% python3 -q
>>> import numpy as np
>>> from numpy import linalg as LA
>>> np.set_printoptions(suppress=True, linewidth=200)
>>> rd = lambda a: np.round(a, 2) + 0
>>> arr = np.loadtxt("x.csv", delimiter=",")
>>> arr
array([[ 0.,  0.,  0., -1.],
       [ 0.,  1.,  0.,  0.],
       [ 0.,  0.,  1.,  0.],
       [ 1.,  0.,  0.,  0.]])
>>> rng = np.random.default_rng(930)
>>> lab = rng.permutation(4)
>>> print(lab)
[2 0 3 1]
>>> M2 = arr[lab][:, lab]
>>> np.allclose(M2, arr)
False
>>> rd(np.sort(np.abs(LA.eigvals(M2))))
array([1., 1., 1., 1.])
>>> m1 = -1 * np.eye(7) + np.ones((7, 7))
>>> m1
array([[0., 1., 1., 1., 1., 1., 1.],
       [1., 0., 1., 1., 1., 1., 1.],
       [1., 1., 0., 1., 1., 1., 1.],
       [1., 1., 1., 0., 1., 1., 1.],
       [1., 1., 1., 1., 0., 1., 1.],
       [1., 1., 1., 1., 1., 0., 1.],
       [1., 1., 1., 1., 1., 1., 0.]])
>>> # symmetric
>>> M2 = m1 / np.sqrt((m1 ** 2).mean(axis=1, keepdims=True))
>>> rd(m1 - m1.mean(axis=1, keepdims=True))
array([[-0.86,  0.14,  0.14,  0.14,  0.14,  0.14,  0.14],
       [ 0.14, -0.86,  0.14,  0.14,  0.14,  0.14,  0.14],
       [ 0.14,  0.14, -0.86,  0.14,  0.14,  0.14,  0.14],
       [ 0.14,  0.14,  0.14, -0.86,  0.14,  0.14,  0.14],
       [ 0.14,  0.14,  0.14,  0.14, -0.86,  0.14,  0.14],
       [ 0.14,  0.14,  0.14,  0.14,  0.14, -0.86,  0.14],
       [ 0.14,  0.14,  0.14,  0.14,  0.14,  0.14, -0.86]])
>>> ev, evecs = LA.eigh(m1)
>>> x0 = np.array([0, -5, 4, -3, -3, -3, -3])
>>> rd(LA.eigvalsh(m1[1:, 1:]))
array([-1., -1., -1., -1., -1.,  5.])
>>> print(rd(x0 @ m1 @ x0 / (x0 @ x0)), rd(ev[0]), rd(ev[-1]))
1.19 -1.0 6.0
>>> print(np.abs(m1).sum(axis=1).max(), rd(np.abs(ev).max()))
6.0 6.0
>>> (np.sign(evecs[:, -1].round(6)) == np.sign(evecs[0, -1].round(6))).astype(int)
array([1, 1, 1, 1, 1, 1, 1])
>>> rd(evecs * np.abs(ev) @ evecs.T)
array([[1.71, 0.71, 0.71, 0.71, 0.71, 0.71, 0.71],
       [0.71, 1.71, 0.71, 0.71, 0.71, 0.71, 0.71],
       [0.71, 0.71, 1.71, 0.71, 0.71, 0.71, 0.71],
       [0.71, 0.71, 0.71, 1.71, 0.71, 0.71, 0.71],
       [0.71, 0.71, 0.71, 0.71, 1.71, 0.71, 0.71],
       [0.71, 0.71, 0.71, 0.71, 0.71, 1.71, 0.71],
       [0.71, 0.71, 0.71, 0.71, 0.71, 0.71, 1.71]])
>>> ev, evecs = LA.eigh(m1)
>>> print(rd(ev))
[-1. -1. -1. -1. -1. -1.  6.]
>>> rd(LA.eigvalsh(m1 @ m1))
array([ 1.,  1.,  1.,  1.,  1.,  1., 36.])
>>> x0 = np.array([2, -2, -2, -1, 2, 2, -1])
>>> rhs = m1 @ x0
>>> c, lr = np.zeros(7), 1 / LA.norm(m1, 2) ** 2
>>> for i in range(6):
...     c -= lr * m1.T @ (m1 @ c - rhs)
...     if i % 1 == 0: print(i, round(LA.norm(m1 @ c - rhs), 2))
... 
0 4.56
1 4.43
2 4.31
3 4.19
4 4.07
5 3.96
>>> rd(LA.cond(m1))
np.float64(6.0)
>>> rd(c)
array([ 0.31, -0.31, -0.31, -0.16,  0.31,  0.31, -0.16])
>>> X = np.array([[4, 7, 5, 5], [4, 8, 9, 1], [7, 1, 9, 0], [7, 1, 9, 0]])
>>> # looks like rank 3
>>> C2 = X.T @ X
>>> print(np.trace(C2), (X ** 2).sum())
539 539
>>> rd(LA.svd(X, compute_uv=False) ** 2)
array([462.36,  65.91,  10.73,   0.  ])
>>> np.diag(C2)
array([130, 115, 268,  26])
>>> mat = np.load("mat.npy")
>>> mat
array([[-71.53, -80.99, -10.09,  -0.19, -88.59,  90.75],
       [-69.9 , -80.19,  -8.04,  -0.21, -89.84,  88.63],
       [-70.77, -81.67, -10.25,   0.87, -88.93,  90.35],
       [-70.73, -78.72, -11.18,  -1.18, -89.53,  89.39],
       [-69.72, -79.04, -10.74,   0.3 , -90.37,  88.85],
       [-69.05, -79.01, -10.13,   1.64, -91.16,  89.46],
       [-69.27, -81.63, -10.13,  -0.86, -91.78,  88.79],
       [-70.98, -78.86, -10.74,   0.04, -89.28,  91.41],
       [-68.92, -78.82,  -8.77,   1.41, -90.89,  90.99],
       [-69.64, -80.29,  -8.96,  -2.2 , -90.08,  87.97],
       [-68.1 , -78.89, -10.72,  -0.34, -89.85,  89.72],
       [-69.34, -78.95,  -8.69,  -1.41, -88.51,  91.39],
       [-69.25, -81.11, -11.26,  -1.58, -91.88,  89.78],
       [-70.47, -78.31, -10.66,   0.08, -88.36,  91.73],
       [-69.48, -80.57, -10.62,   0.26, -90.23,  89.39],
       [-69.12, -79.56,  -9.61,  -2.  , -88.35,  89.33],
       [-70.74, -79.36,  -9.45,  -0.23, -91.46,  89.91],
       [-69.91, -80.97,  -9.24,  -0.34, -89.01,  90.12],
       [-69.26, -81.57, -12.24,   2.84, -90.06,  90.36]])
>>> f = np.array([-3, 0])
>>> rd(np.correlate(mat[11], mat[5], "full"))
array([-6203.16,  -741.83,  6305.96,  1238.98, -1525.5 , 27355.8 , -2323.89,  1757.93,  6164.75, -1109.11, -6310.48])
>>> rd(np.polyval(f, mat[11]))
array([ 208.02,  236.85,   26.07,    4.23,  265.53, -274.17])
>>> mat.reshape(-1, 2)
array([[-71.53, -80.99],
       [-10.09,  -0.19],
       [-88.59,  90.75],
       [-69.9 , -80.19],
       [ -8.04,  -0.21],
       [-89.84,  88.63],
       [-70.77, -81.67],
       [-10.25,   0.87],
       [-88.93,  90.35],
       [-70.73, -78.72],
       [-11.18,  -1.18],
       [-89.53,  89.39],
       [-69.72, -79.04],
       [-10.74,   0.3 ],
       [-90.37,  88.85],
       [-69.05, -79.01],
       [-10.13,   1.64],
       [-91.16,  89.46],
       [-69.27, -81.63],
       [-10.13,  -0.86],
       [-91.78,  88.79],
       [-70.98, -78.86],
       [-10.74,   0.04],
       [-89.28,  91.41],
       [-68.92, -78.82],
       [ -8.77,   1.41],
       [-90.89,  90.99],
       [-69.64, -80.29],
       [ -8.96,  -2.2 ],
       [-90.08,  87.97],
       [-68.1 , -78.89],
       [-10.72,  -0.34],
       [-89.85,  89.72],
       [-69.34, -78.95],
       [ -8.69,  -1.41],
       [-88.51,  91.39],
       [-69.25, -81.11],
       [-11.26,  -1.58],
       [-91.88,  89.78],
       [-70.47, -78.31],
       [-10.66,   0.08],
       [-88.36,  91.73],
       [-69.48, -80.57],
       [-10.62,   0.26],
       [-90.23,  89.39],
       [-69.12, -79.56],
       [ -9.61,  -2.  ],
       [-88.35,  89.33],
       [-70.74, -79.36],
       [ -9.45,  -0.23],
       [-91.46,  89.91],
       [-69.91, -80.97],
       [ -9.24,  -0.34],
       [-89.01,  90.12],
       [-69.26, -81.57],
       [-12.24,   2.84],
       [-90.06,  90.36]])
>>> mat.reshape(2, -1)
array([[-71.53, -80.99, -10.09,  -0.19, -88.59,  90.75, -69.9 , -80.19,  -8.04,  -0.21, -89.84,  88.63, -70.77, -81.67, -10.25,   0.87, -88.93,  90.35, -70.73, -78.72, -11.18,  -1.18, -89.53,
         89.39, -69.72, -79.04, -10.74,   0.3 , -90.37,  88.85, -69.05, -79.01, -10.13,   1.64, -91.16,  89.46, -69.27, -81.63, -10.13,  -0.86, -91.78,  88.79, -70.98, -78.86, -10.74,   0.04,
        -89.28,  91.41, -68.92, -78.82,  -8.77,   1.41, -90.89,  90.99, -69.64, -80.29,  -8.96],
       [ -2.2 , -90.08,  87.97, -68.1 , -78.89, -10.72,  -0.34, -89.85,  89.72, -69.34, -78.95,  -8.69,  -1.41, -88.51,  91.39, -69.25, -81.11, -11.26,  -1.58, -91.88,  89.78, -70.47, -78.31,
        -10.66,   0.08, -88.36,  91.73, -69.48, -80.57, -10.62,   0.26, -90.23,  89.39, -69.12, -79.56,  -9.61,  -2.  , -88.35,  89.33, -70.74, -79.36,  -9.45,  -0.23, -91.46,  89.91, -69.91,
        -80.97,  -9.24,  -0.34, -89.01,  90.12, -69.26, -81.57, -12.24,   2.84, -90.06,  90.36]])
>>> blk = mat.reshape(19, 2, -1)
>>> np.swapaxes(blk, 1, 2)[7]
array([[-70.98,   0.04],
       [-78.86, -89.28],
       [-10.74,  91.41]])
>>> blk.shape
(19, 2, 3)
>>> blk[:, 0]
array([[-71.53, -80.99, -10.09],
       [-69.9 , -80.19,  -8.04],
       [-70.77, -81.67, -10.25],
       [-70.73, -78.72, -11.18],
       [-69.72, -79.04, -10.74],
       [-69.05, -79.01, -10.13],
       [-69.27, -81.63, -10.13],
       [-70.98, -78.86, -10.74],
       [-68.92, -78.82,  -8.77],
       [-69.64, -80.29,  -8.96],
       [-68.1 , -78.89, -10.72],
       [-69.34, -78.95,  -8.69],
       [-69.25, -81.11, -11.26],
       [-70.47, -78.31, -10.66],
       [-69.48, -80.57, -10.62],
       [-69.12, -79.56,  -9.61],
       [-70.74, -79.36,  -9.45],
       [-69.91, -80.97,  -9.24],
       [-69.26, -81.57, -12.24]])
